$ ipython --no-banner

In [1]: import numpy as np

In [2]: import numpy.linalg as la

In [3]: np.set_printoptions(precision=1, suppress=True, linewidth=140, floatmode="fixed")

In [4]: def rd(a):
   ...:     return np.round(a, 1) + 0
   ...: 

In [5]: feats = np.load("m.npy")

In [6]: feats
Out[6]: 
array([[ -5,  -1],
       [-40,  -8],
       [-20,  -4],
       [-25,  -5],
       [-35,  -7]])

In [7]: la.lstsq(feats[:-1].T, feats[-1])[2]
Out[7]: np.int32(1)

In [8]: np.allclose(feats[:-1].T @ la.lstsq(feats[:-1].T, feats[-1])[0], feats[-1])
Out[8]: True

In [9]: left, s, Vt = la.svd(feats)

In [10]: V = Vt[:(s > 1e-8).sum()]

In [11]: rng = np.random.default_rng(420123)

In [12]: vec = feats[4] + -2 * feats[0] + rng.integers(2) * np.eye(2)[0]

In [13]: vec
Out[13]: array([-25.0,  -5.0])

In [14]: rd(la.norm(vec - V.T @ V @ vec))
Out[14]: np.float64(0.0)

In [15]: rd(V.T @ V)
Out[15]: 
array([[1.0, 0.2],
       [0.2, 0.0]])

In [16]: rd(np.diag(V.T @ V))
Out[16]: array([1.0, 0.0])

In [17]: Y = feats / la.norm(feats, axis=1, keepdims=True)

In [18]: cov = Y @ Y.T

In [19]: rd(la.norm(Y, axis=1))
Out[19]: array([1.0, 1.0, 1.0, 1.0, 1.0])

In [20]: rd(cov)
Out[20]: 
array([[1.0, 1.0, 1.0, 1.0, 1.0],
       [1.0, 1.0, 1.0, 1.0, 1.0],
       [1.0, 1.0, 1.0, 1.0, 1.0],
       [1.0, 1.0, 1.0, 1.0, 1.0],
       [1.0, 1.0, 1.0, 1.0, 1.0]])

In [21]: (cov - 2 * np.eye(5)).round(6).argmax(axis=1)
Out[21]: array([1, 0, 0, 0, 0])

In [22]: W2 = 10 * np.array([[0.4, -0.6, -0.8], [0.5, -0.6, 0.3]])

In [23]: lab = rng.integers(0, 2, 24)

In [24]: W0 = W2[lab] + rng.normal(size=(24, 3))

In [25]: rd(W0)
Out[25]: 
array([[ 4.5, -5.6,  3.3],
       [ 5.0, -5.1,  4.2],
       [ 6.2, -8.3,  2.2],
       [ 3.9, -7.0, -7.1],
       [ 5.5, -6.0,  3.4],
       [ 5.7, -5.4,  3.9],
       [ 4.5, -6.4,  3.1],
       [ 4.7, -7.3,  1.5],
       [ 6.1, -5.2, -8.4],
       [ 3.1, -7.7, -8.8],
       [ 5.7, -5.5, -9.0],
       [ 5.6, -5.7,  2.9],
       [ 5.1, -5.8, -6.8],
       [ 4.5, -6.8, -6.8],
       [ 5.2, -5.5, -7.6],
       [ 3.5, -5.0, -9.4],
       [ 4.8, -7.6, -6.5],
       [ 5.4, -4.6,  3.3],
       [ 4.2, -5.3,  3.2],
       [ 4.3, -4.9,  3.8],
       [ 3.7, -8.1, -8.7],
       [ 5.1, -5.9,  1.7],
       [ 5.1, -6.3, -8.0],
       [ 4.8, -5.0, -7.3]])

In [26]: cov = W0.T @ W0

In [27]: la.matrix_rank(cov)
Out[27]: np.int64(3)

In [28]: rd(cov)
Out[28]: 
array([[ 580.1, -704.1, -250.9],
       [-704.1,  913.7,  384.8],
       [-250.9,  384.8,  872.5]])

In [29]: np.allclose(cov, cov.T)
Out[29]: True

In [30]: dist = la.norm(W0[:, None] - W0[None], axis=-1)

In [31]: np.flatnonzero(dist[18] < dist.mean() / 2)
Out[31]: array([ 0,  1,  4,  5,  6,  7, 11, 17, 18, 19, 21])

In [32]: rd(dist[:5, :5])
Out[32]: 
array([[ 0.0,  1.2,  3.4, 10.5,  1.2],
       [ 1.2,  0.0,  4.0, 11.5,  1.4],
       [ 3.4,  4.0,  0.0,  9.7,  2.7],
       [10.5, 11.5,  9.7,  0.0, 10.7],
       [ 1.2,  1.4,  2.7, 10.7,  0.0]])

In [33]: (dist + 1e9 * np.eye(24)).round(6).argmin(axis=1)
Out[33]: array([18, 19,  7, 13, 11,  1,  0, 21, 10, 20,  8,  4, 14,  3, 23, 10, 13,  5,  0, 18,  9, 11, 14, 14])

In [34]: la.matrix_rank(dist ** 2)
Out[34]: np.int64(5)

In [35]: rd(la.norm(W0 - W0.mean(axis=0), axis=1))
Out[35]: array([5.7, 6.7, 5.3, 4.9, 5.8, 6.4, 5.5, 4.1, 6.2, 6.8, 6.6, 5.4, 4.5, 4.5, 5.2, 7.2, 4.3, 6.0, 5.7, 6.4, 6.7, 4.1, 5.6, 5.0])

In [36]: dist.mean(axis=1).argmax()
Out[36]: np.int64(15)

In [37]: dist.shape
Out[37]: (24, 24)

In [38]: lab = rng.permutation(3)

In [39]: Y = W0[:, lab] * rng.choice([-1, 1], 3)

In [40]: rd(Y)
Out[40]: 
array([[-5.6, -3.3, -4.5],
       [-5.1, -4.2, -5.0],
       [-8.3, -2.2, -6.2],
       [-7.0,  7.1, -3.9],
       [-6.0, -3.4, -5.5],
       [-5.4, -3.9, -5.7],
       [-6.4, -3.1, -4.5],
       [-7.3, -1.5, -4.7],
       [-5.2,  8.4, -6.1],
       [-7.7,  8.8, -3.1],
       [-5.5,  9.0, -5.7],
       [-5.7, -2.9, -5.6],
       [-5.8,  6.8, -5.1],
       [-6.8,  6.8, -4.5],
       [-5.5,  7.6, -5.2],
       [-5.0,  9.4, -3.5],
       [-7.6,  6.5, -4.8],
       [-4.6, -3.3, -5.4],
       [-5.3, -3.2, -4.2],
       [-4.9, -3.8, -4.3],
       [-8.1,  8.7, -3.7],
       [-5.9, -1.7, -5.1],
       [-6.3,  8.0, -5.1],
       [-5.0,  7.3, -4.8]])

In [41]: left, _, Vt = la.svd(W0.T @ Y)

In [42]: lab
Out[42]: array([1, 2, 0])

In [43]: rd(left @ Vt)
Out[43]: 
array([[ 0.0,  0.0, -1.0],
       [ 1.0,  0.0,  0.0],
       [ 0.0, -1.0,  0.0]])
